% python3 -q
>>> import numpy as np
>>> from numpy import linalg as LA
>>> np.set_printoptions(precision=2, suppress=True, linewidth=120, floatmode="fixed")
>>> arr = np.loadtxt("w.csv", delimiter=",")
>>> print(arr)
[[12.95  8.23 -4.99]
 [ 1.58 -0.51  2.28]
 [ 1.69  5.28 -6.08]
 [ 5.11 -4.47 -4.05]
 [10.20  1.14 -1.76]
 [ 0.80 -6.57  2.09]
 [ 7.69 -7.72  3.28]
 [-4.79  4.99 -3.40]
 [12.13 -1.38 -6.19]
 [-0.75 -5.31 -4.30]
 [-4.80 -9.71  2.04]
 [ 3.10  3.12  0.43]
 [-3.83 -2.04 -4.34]
 [ 5.72  0.21  9.54]
 [-3.14 12.99 -0.84]
 [-3.75  1.35  6.60]
 [ 2.54 -7.12 -1.01]
 [ 0.03 -2.44 -0.66]
 [ 2.35 -3.03  5.46]
 [ 9.26  0.17  0.64]
 [ 1.62  1.20 -1.36]
 [ 4.90  0.42 -3.51]
 [ 3.51  3.33 -3.78]
 [ 4.41  5.95  1.39]
 [ 1.80 -4.47 -1.15]]
>>> d = LA.norm(arr[:, None] - arr[None], axis=-1)
>>> print(d[:5, :5])
[[ 0.00 16.08 11.69 14.95  8.26]
 [16.08  0.00 10.17  8.26  9.66]
 [11.69 10.17  0.00 10.53 10.40]
 [14.95  8.26 10.53  0.00  7.91]
 [ 8.26  9.66 10.40  7.91  0.00]]
>>> print(LA.matrix_rank(d ** 2))
5
>>> print(d.shape)
(25, 25)
>>> print(np.unravel_index(d.round(6).argmax(), d.shape))
(np.int64(0), np.int64(10))
>>> lab = arr[:, 0] > np.median(arr[:, 0])
>>> u = arr[lab].mean(axis=0) - arr[~lab].mean(axis=0)
>>> print(lab.astype(int))
[1 0 0 1 1 0 1 0 1 0 0 1 0 1 0 0 1 0 0 1 0 1 1 1 0]
>>> print(np.argsort(-np.abs(u).round(6), kind="stable"))
[0 1 2]
>>> print(((arr - arr.mean(axis=0)) @ u > 0).astype(int))
[1 0 0 1 1 0 1 0 1 0 0 1 0 1 0 0 0 0 0 1 0 1 1 1 0]
>>> Xc = arr - arr.mean(axis=0)
>>> evecs = LA.svd(Xc)[2][:2]
>>> M2 = Xc - Xc @ evecs.T @ evecs
>>> print((Xc @ evecs.T).std(axis=0))
[5.49 4.81]
>>> print(LA.norm(M2, axis=1).round(6).argmax())
13
>>> print(np.round(np.cov(Xc @ evecs.T, rowvar=False), 2) + 0)
[[31.34  0.00]
 [ 0.00 24.08]]
>>> print(np.diag(evecs.T @ evecs))
[0.96 0.93 0.11]
>>> print(round(LA.norm(M2) / LA.norm(Xc), 2))
0.45
>>> G = np.cov(arr, rowvar=False)
>>> print(round(np.corrcoef(arr[:, 2], arr[:, 1])[0, 1], 2))
-0.21
>>> print(np.median(arr, axis=0))
[ 2.35  0.17 -1.01]
>>> Xc = arr - arr.mean(axis=0)
>>> left, sigma, VT = LA.svd(Xc, full_matrices=False)
>>> print(np.searchsorted(np.cumsum(sigma ** 2) / (sigma ** 2).sum(), 0.9) + 1)
3
>>> print(sigma)
[27.43 24.04 18.42]
>>> print(np.round(Xc.mean(axis=0), 2) + 0)
[0.00 0.00 0.00]
>>> print(np.abs(left[:, 0]).argmax())
0
>>> print((np.sign(left[:, 0]) == np.sign(left[0, 0])).astype(int))
[1 0 1 0 1 0 0 1 1 0 0 1 0 0 1 0 0 0 0 1 1 1 1 1 0]
>>> E = np.load("data.npy")
>>> print(E)
[[1 0 0]
 [0 0 1]
 [0 1 0]]
>>> def softmax(z):
...     e = np.exp(z - z.max(axis=-1, keepdims=True))
...     return e / e.sum(axis=-1, keepdims=True)
... 
>>> print(softmax(E).sum(axis=1))
[1.00 1.00 1.00]
>>> print(np.round(softmax(10 * E[0]), 2) + 0)
[1.00 0.00 0.00]
>>> print(softmax(E[0] + 4))
[0.58 0.21 0.21]
>>> att = E @ E.T / np.sqrt(3)
>>> print(softmax(att).round(6).argmax(axis=1))
[0 1 2]
>>> print(softmax(att)[0] @ E)
[0.47 0.26 0.26]
>>> print(softmax(att + np.triu(np.full(att.shape, -np.inf), 1)))
[[1.00 0.00 0.00]
 [0.36 0.64 0.00]
 [0.26 0.26 0.47]]
>>> print((E - E.T) / 2)
[[0.00 0.00 0.00]
 [0.00 0.00 0.00]
 [0.00 0.00 0.00]]
>>> print(np.allclose(E, E.T))
True
>>> print(np.allclose(E @ E.T, E.T @ E))
True
>>> print(np.sort(np.abs(LA.eigvals(E))))
[1.00 1.00 1.00]
>>> print(np.round(LA.det(E), 2))
-1.0
>>> print(np.sort(LA.eigvals(E).real))
[-1.00  1.00  1.00]
>>> print((E != 0).astype(int))
[[1 0 0]
 [0 0 1]
 [0 1 0]]
>>> vec = np.array([2, -1, -1])
>>> print(np.abs(LA.eigvals(E)))
[1.00 1.00 1.00]
>>> print(np.sort(np.abs(np.degrees(np.angle(LA.eigvals(E))))))
[  0.00   0.00 180.00]
>>> print(np.round(LA.det(E), 2))
-1.0
>>> print([p for p in range(1, 25) if np.allclose(LA.matrix_power(E, p), np.eye(3))])
[2, 4, 6, 8, 10, 12, 14, 16, 18, 20, 22, 24]
>>> print(round(LA.norm(vec), 2), np.round(LA.norm(E @ vec), 2))
2.45 2.45
>>> print(E.T @ (E @ vec))
[ 2 -1 -1]
>>> left, sigma, VT = LA.svd(E, full_matrices=False)
>>> print(sigma)
[1.00 1.00 1.00]
>>> print(sigma / sigma[0])
[1.00 1.00 1.00]
>>> print(left.T @ E @ VT.T)
[[1.00 0.00 0.00]
 [0.00 1.00 0.00]
 [0.00 0.00 1.00]]
>>> print((sigma > 1e-8).sum())
3
>>> print(np.cumsum(sigma ** 2) / np.sum(sigma ** 2))
[0.33 0.67 1.00]
>>> print(round(float(np.sqrt((sigma ** 2).sum())), 2), round(float(LA.norm(E)), 2))
1.73 1.73
>>> print(VT @ VT.T)
[[1.00 0.00 0.00]
 [0.00 1.00 0.00]
 [0.00 0.00 1.00]]
>>> J = np.load("arr.npy")
>>> print(J)
[[ 3  2  3]
 [ 3  2  5]
 [ 3  2  6]
 [ 5  3  7]
 [ 8  6 10]
 [10  9 12]
 [12 10 14]
 [15 10 15]
 [15 11 15]
 [16 12 15]
 [16 13 18]
 [17 14 21]
 [19 16 21]
 [22 17 23]
 [22 18 25]
 [23 18 28]
 [25 20 31]
 [26 20 33]
 [27 21 35]
 [30 23 38]
 [30 24 41]]
>>> Xc = J - J.mean(axis=0)
>>> evecs = LA.svd(Xc)[2][:1]
>>> M2 = Xc - Xc @ evecs.T @ evecs
>>> print(M2.std(axis=0))
[0.90 0.81 1.09]
>>> print(np.cov(Xc @ evecs.T, rowvar=False))
252.81643537881592
>>> print((Xc @ evecs.T).std(axis=0))
[15.52]
>>> print(round(LA.norm(M2) / LA.norm(Xc), 2))
0.1
>>> M2 = np.c_[J[:, :2] @ np.array([[1, -3], [2, -2]]), np.array([0, 0, 2, 0, 3, 2, 1, 3, 2, 1, 0, 0, 3, 0, 3, 2, 3, 1, 0, 2, 3])]
>>> print(M2)
[[   7  -13    0]
 [   7  -13    0]
 [   7  -13    2]
 [  11  -21    0]
 [  20  -36    3]
 [  28  -48    2]
 [  32  -56    1]
 [  35  -65    3]
 [  37  -67    2]
 [  40  -72    1]
 [  42  -74    0]
 [  45  -79    0]
 [  51  -89    3]
 [  56 -100    0]
 [  58 -102    3]
 [  59 -105    2]
 [  65 -115    3]
 [  66 -118    1]
 [  69 -123    0]
 [  76 -136    2]
 [  78 -138    3]]
>>> print(np.round(LA.norm(M2 - J @ LA.lstsq(J, M2)[0], axis=0), 2) + 0)
[0.00 0.00 5.64]
>>> print(LA.norm(LA.qr(J)[0].T @ M2, axis=0) ** 2 / ((M2 ** 2).sum(axis=0) + 1e-12))
[1.00 1.00 0.59]
>>> print(LA.matrix_rank(M2))
3
>>> print(LA.matrix_rank(np.c_[J, M2]))
4
>>> feats = np.loadtxt("run8.csv", delimiter=",")
>>> print(feats)
[[6.00 0.00 5.00 5.00]
 [0.00 6.00 0.00 0.00]
 [5.00 0.00 6.00 5.00]
 [5.00 0.00 5.00 6.00]]
>>> # symmetric
>>> vals, evecs = LA.eigh(feats)
>>> print(np.round(evecs.T @ evecs, 2) + 0)
[[1.00 0.00 0.00 0.00]
 [0.00 1.00 0.00 0.00]
 [0.00 0.00 1.00 0.00]
 [0.00 0.00 0.00 1.00]]
>>> print(round(vals.sum(), 2), np.trace(feats))
24.0 24.0
>>> print(LA.svd(feats, compute_uv=False))
[16.00  6.00  1.00  1.00]
>>> print(np.round(evecs.T @ feats @ evecs, 2) + 0)
[[ 1.00  0.00  0.00  0.00]
 [ 0.00  1.00  0.00  0.00]
 [ 0.00  0.00  6.00  0.00]
 [ 0.00  0.00  0.00 16.00]]
>>> print(np.abs(evecs[:, -1]).round(6).argmax())
0
>>> print(np.unique(vals.round(6) + 0, return_counts=True)[1])
[2 1 1]
>>> print(LA.eigvalsh(feats @ feats))
[  1.00   1.00  36.00 256.00]
>>> print(np.round(np.abs(evecs[:, -1]), 2) + 0)
[0.58 0.00 0.58 0.58]
>>> vals, evecs = LA.eig(feats)
>>> print(np.sort(LA.eigvals(feats.T)))
[ 1.00  1.00  6.00 16.00]
>>> print(np.sort(LA.eigvals(feats @ feats)))
[  1.00   1.00  36.00 256.00]
>>> print(np.sort(LA.eigvals(LA.inv(feats))))
[0.06 0.17 1.00 1.00]
>>> q = feats.astype(float).copy()
>>> for j in range(4):
...     q[:, j] -= q[:, :j] @ (q[:, :j].T @ q[:, j])
...     q[:, j] /= LA.norm(q[:, j])
... 
>>> print(np.round(q.T @ feats, 2) + 0)
[[9.27 0.00 9.17 9.17]
 [0.00 6.00 0.00 0.00]
 [0.00 0.00 1.41 0.70]
 [0.00 0.00 0.00 1.22]]
>>> q, _ = LA.qr(np.array([[-0.2, -2.0], [-0.5, -0.4], [-1.2, -0.7]]))
>>> m1 = q @ q.T
>>> print(m1)
[[ 1.00  0.05 -0.02]
 [ 0.05  0.14  0.35]
 [-0.02  0.35  0.86]]
>>> ang = np.radians(15)
>>> Rm = np.eye(3)
>>> Rm[1, 1] = Rm[0, 0] = np.cos(ang)
>>> Rm[1, 0], Rm[0, 1] = -np.sin(ang), np.sin(ang)
>>> print(Rm)
[[ 0.97  0.26  0.00]
 [-0.26  0.97  0.00]
 [ 0.00  0.00  1.00]]
>>> M2 = m1 @ Rm.T
>>> print(M2)
[[ 0.98 -0.21 -0.02]
 [ 0.08  0.13  0.35]
 [ 0.07  0.34  0.86]]
>>> print(np.round(LA.svd(m1, compute_uv=False), 2) + 0, np.round(LA.svd(M2, compute_uv=False), 2) + 0)
[1.00 1.00 0.00] [1.00 1.00 0.00]
>>> print(np.allclose(LA.norm(m1, axis=1), LA.norm(M2, axis=1)))
True
>>> print(np.allclose(m1 @ m1.T, M2 @ M2.T))
True
>>> print(np.abs(np.diag(LA.qr(m1)[1])) > 1e-9)
[ True  True False]
>>> print(LA.lstsq(m1[:-1].T, m1[-1])[2])
2
>>> print(np.allclose(m1[:-1].T @ LA.lstsq(m1[:-1].T, m1[-1])[0], m1[-1]))
True
>>> rng = np.random.default_rng(97)
>>> lab = rng.permutation(3)
>>> print(lab)
[1 0 2]
>>> M2 = m1[lab][:, lab]
>>> print(M2)
[[ 0.14  0.05  0.35]
 [ 0.05  1.00 -0.02]
 [ 0.35 -0.02  0.86]]
>>> print(np.diag(M2))
[0.14 1.00 0.86]
>>> print(round(float(LA.det(M2)), 2), round(LA.det(m1[lab]), 2))
0.0 0.0
>>> F = np.load("block18.npy")
>>> print(F)
[[ 0  1  2]
 [-1  0  0]
 [-2  0  0]]
>>> # rank 2
>>> print((F + F.T) / 2)
[[0.00 0.00 0.00]
 [0.00 0.00 0.00]
 [0.00 0.00 0.00]]
>>> print((F - F.T) / 2)
[[ 0.00  1.00  2.00]
 [-1.00  0.00  0.00]
 [-2.00  0.00  0.00]]
>>> M = np.load("layer0.npy")
>>> print(M)
[[-0.74 -0.01  0.30  0.61]
 [-0.49 -0.33 -0.77 -0.22]
 [-0.45  0.58  0.22 -0.65]
 [ 0.12  0.75 -0.51  0.41]]
>>> t3 = np.stack([M, 5 * M, M[::-1]])
>>> print(LA.matrix_rank(t3))
[4 4 4]
>>> hat = np.triu(np.array([[-5, 5, 5, -3], [1, 2, 0, 1], [-5, -5, 0, 1], [1, 3, -5, 0]]), 1) + np.eye(4)
>>> M2 = hat @ M @ LA.inv(hat)
>>> print(LA.matrix_rank(M2))
4
>>> print(round(float(np.trace(M2)), 2), np.round(np.trace(M), 2))
-0.44 -0.44
>>> print(round(float(np.einsum("ij,ji->", M, M)), 2))
0.2
>>> print(LA.eigvals(M))
[-1.00+0.00j -0.22+0.97j -0.22-0.97j  1.00+0.00j]
>>> print(np.poly(M))
[ 1.00  0.44  0.00 -0.44 -1.00]
>>> print(np.round(np.einsum("ii->", M), 2))
-0.44
>>> print(LA.svd(E, compute_uv=False))
[1.00 1.00 1.00]
>>> print(E @ E.T)
[[1 0 0]
 [0 1 0]
 [0 0 1]]
>>> print(LA.norm(E, axis=0))
[1.00 1.00 1.00]
>>> W0 = np.array([[-13.87, 0.53, 4.03],
...     [-3.69, -0.87, -8.16],
...     [12.22, 3.21, -6.11],
...     [9.0, -3.24, 8.18],
...     [10.92, -0.46, 3.71],
...     [3.33, 3.25, -5.65],
...     [9.42, 2.94, -0.9],
...     [-0.75, -2.18, 2.89],
...     [11.71, -3.2, -7.58],
...     [-2.02, -0.09, 3.51],
...     [10.48, 1.1, -3.43],
...     [-1.24, 1.16, -7.83],
...     [-10.19, 1.7, 6.17],
...     [7.68, 1.66, -5.68],
...     [1.08, 0.53, -1.59],
...     [-10.55, 1.25, 0.56],
...     [-4.28, -0.94, -7.16],
...     [-7.57, -0.04, -3.07],
...     [4.59, 1.06, -8.15],
...     [-11.6, 3.78, 3.62],
...     [-14.57, -0.69, -12.34]])
>>> left, sigma, VT = LA.svd(W0, full_matrices=False)
>>> print(np.allclose(left * sigma @ VT, W0))
True
>>> print(np.round(left.T @ W0 @ VT.T, 2) + 0)
[[40.48  0.00  0.00]
 [ 0.00 27.23  0.00]
 [ 0.00  0.00  8.98]]
>>> print(np.abs(VT[0]))
[0.99 0.02 0.11]
>>> hat = W0 @ LA.solve(W0.T @ W0, W0.T)
>>> print(np.round(LA.eigvalsh(hat), 2) + 0)
[0.00 0.00 0.00 0.00 0.00 0.00 0.00 0.00 0.00 0.00 0.00 0.00 0.00 0.00 0.00 0.00 0.00 0.00 1.00 1.00 1.00]
>>> print(np.trace(hat))
3.0
>>> print(np.diag(hat))
[0.13 0.12 0.25 0.24 0.10 0.16 0.17 0.06 0.28 0.02 0.09 0.09 0.14 0.10 0.01 0.08 0.11 0.05 0.10 0.27 0.40]
>>> M2 = np.c_[W0[:, :1] @ np.array([[1]]), np.array([4, -1, -3, -3, -4, -1, 5, 2, 4, 4, 5, -2, 0, -1, 1, 0, 0, -1, 1, 2, 2])]
>>> print(M2)
[[-13.87   4.00]
 [ -3.69  -1.00]
 [ 12.22  -3.00]
 [  9.00  -3.00]
 [ 10.92  -4.00]
 [  3.33  -1.00]
 [  9.42   5.00]
 [ -0.75   2.00]
 [ 11.71   4.00]
 [ -2.02   4.00]
 [ 10.48   5.00]
 [ -1.24  -2.00]
 [-10.19   0.00]
 [  7.68  -1.00]
 [  1.08   1.00]
 [-10.55   0.00]
 [ -4.28   0.00]
 [ -7.57  -1.00]
 [  4.59   1.00]
 [-11.60   2.00]
 [-14.57   2.00]]
>>> print(np.round(LA.norm(M2 - W0 @ LA.lstsq(W0, M2)[0], axis=0), 2) + 0)
[ 0.00 12.22]
>>> print(LA.matrix_rank(M2))
2
>>> print(LA.matrix_rank(np.c_[W0, M2]))
4
>>> print(np.round(LA.lstsq(W0, M2[:, 0])[0], 2) + 0)
[1.00 0.00 0.00]
